% ipython --no-banner

In [1]: import numpy as np

In [2]: from numpy import linalg as LA

In [3]: np.set_printoptions(suppress=True, linewidth=100)

In [4]: rng = np.random.default_rng(80)

In [5]: A = np.eye(8, dtype=int)[rng.permutation(8)]

In [6]: A
Out[6]: 
array([[0, 1, 0, 0, 0, 0, 0, 0],
       [0, 0, 0, 0, 1, 0, 0, 0],
       [1, 0, 0, 0, 0, 0, 0, 0],
       [0, 0, 0, 0, 0, 0, 0, 1],
       [0, 0, 1, 0, 0, 0, 0, 0],
       [0, 0, 0, 1, 0, 0, 0, 0],
       [0, 0, 0, 0, 0, 1, 0, 0],
       [0, 0, 0, 0, 0, 0, 1, 0]])

In [7]: Q, evecs = LA.qr(A[:, :7])[0], LA.qr(A[:, 7:])[0]

In [8]: sv = LA.svd(Q.T @ evecs, compute_uv=False)

In [9]: np.degrees(np.arccos(sv.clip(0, 1)))
Out[9]: array([90.])

In [10]: sv
Out[10]: array([0.])

In [11]: np.allclose(A @ A.T, A.T @ A)
Out[11]: True

In [12]: (A - A.T) / 2
Out[12]: 
array([[ 0. ,  0.5, -0.5,  0. ,  0. ,  0. ,  0. ,  0. ],
       [-0.5,  0. ,  0. ,  0. ,  0.5,  0. ,  0. ,  0. ],
       [ 0.5,  0. ,  0. ,  0. , -0.5,  0. ,  0. ,  0. ],
       [ 0. ,  0. ,  0. ,  0. ,  0. , -0.5,  0. ,  0.5],
       [ 0. , -0.5,  0.5,  0. ,  0. ,  0. ,  0. ,  0. ],
       [ 0. ,  0. ,  0. ,  0.5,  0. ,  0. , -0.5,  0. ],
       [ 0. ,  0. ,  0. ,  0. ,  0. ,  0.5,  0. , -0.5],
       [ 0. ,  0. ,  0. , -0.5,  0. ,  0. ,  0.5,  0. ]])

In [13]: A @ A
Out[13]: 
array([[0, 0, 0, 0, 1, 0, 0, 0],
       [0, 0, 1, 0, 0, 0, 0, 0],
       [0, 1, 0, 0, 0, 0, 0, 0],
       [0, 0, 0, 0, 0, 0, 1, 0],
       [1, 0, 0, 0, 0, 0, 0, 0],
       [0, 0, 0, 0, 0, 0, 0, 1],
       [0, 0, 0, 1, 0, 0, 0, 0],
       [0, 0, 0, 0, 0, 1, 0, 0]])

In [14]: np.round(np.sort(np.abs(LA.eigvals(A)))[::-1], 2)
Out[14]: array([1., 1., 1., 1., 1., 1., 1., 1.])

In [15]: A.sum(axis=1)
Out[15]: array([1, 1, 1, 1, 1, 1, 1, 1])

In [16]: p = np.eye(8)[2]

In [17]: for _ in range(6):
    ...:     p = p @ A
    ...:     print(p.round(2))
    ...: 
[1. 0. 0. 0. 0. 0. 0. 0.]
[0. 1. 0. 0. 0. 0. 0. 0.]
[0. 0. 0. 0. 1. 0. 0. 0.]
[0. 0. 1. 0. 0. 0. 0. 0.]
[1. 0. 0. 0. 0. 0. 0. 0.]
[0. 1. 0. 0. 0. 0. 0. 0.]

In [18]: x0 = np.array([-6, -3, 1, -8, 5, -5, -3, 4])

In [19]: y = A @ x0

In [20]: c, lr = np.zeros(8), 1 / LA.norm(A, 2) ** 2

In [21]: for i in range(6):
    ...:     c -= lr * A.T @ (A @ c - y)
    ...:     if i % 2 == 0: print(i, round(LA.norm(A @ c - y), 2))
    ...: 
0 0.0
2 0.0
4 0.0

In [22]: c
Out[22]: array([-6., -3.,  1., -8.,  5., -5., -3.,  4.])
